>>> import numpy as np
>>> import numpy.linalg as la
>>> np.set_printoptions(suppress=True, linewidth=140)
>>> data = np.load("layer6.npy")
>>> data
array([[-5.,  9., -6.,  3.],
       [-5.,  5.,  2., -1.],
       [ 0., -8., 15., -6.],
       [-3., -1.,  4.,  1.]])
>>> x0 = np.array([7, 5, 5, 6])
>>> rhs = data @ x0
>>> rhs
array([-2., -6., -1.,  0.])
>>> np.round(la.solve(data, rhs + data[:, 0]), 1)
array([8., 5., 5., 6.])
>>> r0 = np.array([1, 0, 1, 1])
>>> out = data + np.outer(r0, np.eye(4)[1])
>>> la.matrix_rank(out - data)
np.int64(1)
>>> la.matrix_rank(la.inv(out) - la.inv(data), tol=1e-8)
np.int64(1)
>>> left, s, Vt = la.svd(data)
>>> s.round(1)
array([21.2, 10. ,  2.8,  0.2])
>>> np.argmax(s[:-1] / (s[1:] + 1e-6)) + 1
np.int64(3)
>>> out = left[:, :3] @ np.diag(s[:3]) @ Vt[:3]
>>> round(float(la.norm(data - out, 2)), 1), np.round(s[3], 1)
(0.2, np.float64(0.2))
>>> round(np.abs(data - out).max(), 1)
np.float64(0.1)
>>> r0 = np.array([0, 2, 0])
>>> F = 3 * np.eye(3) + np.outer(r0, r0)
>>> F
array([[3., 0., 0.],
       [0., 7., 0.],
       [0., 0., 3.]])
>>> F[:, 1] @ F[:, 0]
np.float64(0.0)
>>> np.round(la.pinv(F), 1)
array([[0.3, 0. , 0. ],
       [0. , 0.1, 0. ],
       [0. , 0. , 0.3]])
>>> F.T @ F
array([[ 9.,  0.,  0.],
       [ 0., 49.,  0.],
       [ 0.,  0.,  9.]])
>>> np.round(la.svd(F, compute_uv=False), 1)
array([7., 3., 3.])
>>> E = np.loadtxt("w.csv", delimiter=",")
>>> E.round(1)
array([[ 0.6,  0.4,  0.7],
       [ 0.4,  0.6, -0.7],
       [ 0.7, -0.7, -0.2]])
>>> left, s, Vt = la.svd(E, full_matrices=False)
>>> np.round(left.T @ E @ Vt.T, 1) + 0
array([[1., 0., 0.],
       [0., 1., 0.],
       [0., 0., 1.]])
>>> left.shape, s.shape, Vt.shape
((3, 3), (3,), (3, 3))
>>> s / s[0]
array([1., 1., 1.])
>>> np.round(np.cumsum(s ** 2) / np.sum(s ** 2), 1)
array([0.3, 0.7, 1. ])
>>> (s > 1e-8).sum()
np.int64(3)
>>> r0 = np.array([0, -1, -1])
>>> out = E + np.outer(r0, np.eye(3)[2])
>>> round(la.det(out) / la.det(E), 1), np.round(1 + la.solve(E, r0)[2], 1)
(np.float64(1.9), np.float64(1.9))
>>> out.round(1)
array([[ 0.6,  0.4,  0.7],
       [ 0.4,  0.6, -1.7],
       [ 0.7, -0.7, -1.2]])
>>> np.round(E.T @ E, 1) + 0
array([[1., 0., 0.],
       [0., 1., 0.],
       [0., 0., 1.]])
>>> np.round(E @ E.T, 1) + 0
array([[1., 0., 0.],
       [0., 1., 0.],
       [0., 0., 1.]])
>>> np.round(la.pinv(E), 1)
array([[ 0.6,  0.4,  0.7],
       [ 0.4,  0.6, -0.7],
       [ 0.7, -0.7, -0.2]])
>>> np.round(la.norm(E, axis=0), 1)
array([1., 1., 1.])
>>> mat = np.array([[0, 1, 1, 1, -2, -1, 2],
...     [-1, 3, -3, 2, -1, 3, -1],
...     [2, 2, -3, -1, 3, -1, 1],
...     [-2, 2, 0, -3, -2, 0, 1],
...     [0, 0, -2, -2, 1, -1, 2],
...     [1, -1, -3, -2, -3, -2, 0],
...     [1, 2, 0, -3, -3, 0, 3]])
>>> mat
array([[ 0,  1,  1,  1, -2, -1,  2],
       [-1,  3, -3,  2, -1,  3, -1],
       [ 2,  2, -3, -1,  3, -1,  1],
       [-2,  2,  0, -3, -2,  0,  1],
       [ 0,  0, -2, -2,  1, -1,  2],
       [ 1, -1, -3, -2, -3, -2,  0],
       [ 1,  2,  0, -3, -3,  0,  3]])
>>> x0 = np.array([5, 5, 2, 3, 1, 2, 5])
>>> rhs = mat @ x0
>>> rhs
array([ 16,  10,  17,  -6,  -1, -19,  18])
>>> np.round(la.solve(mat, mat[:, 1]), 1)
array([ 0.,  1., -0., -0., -0., -0.,  0.])
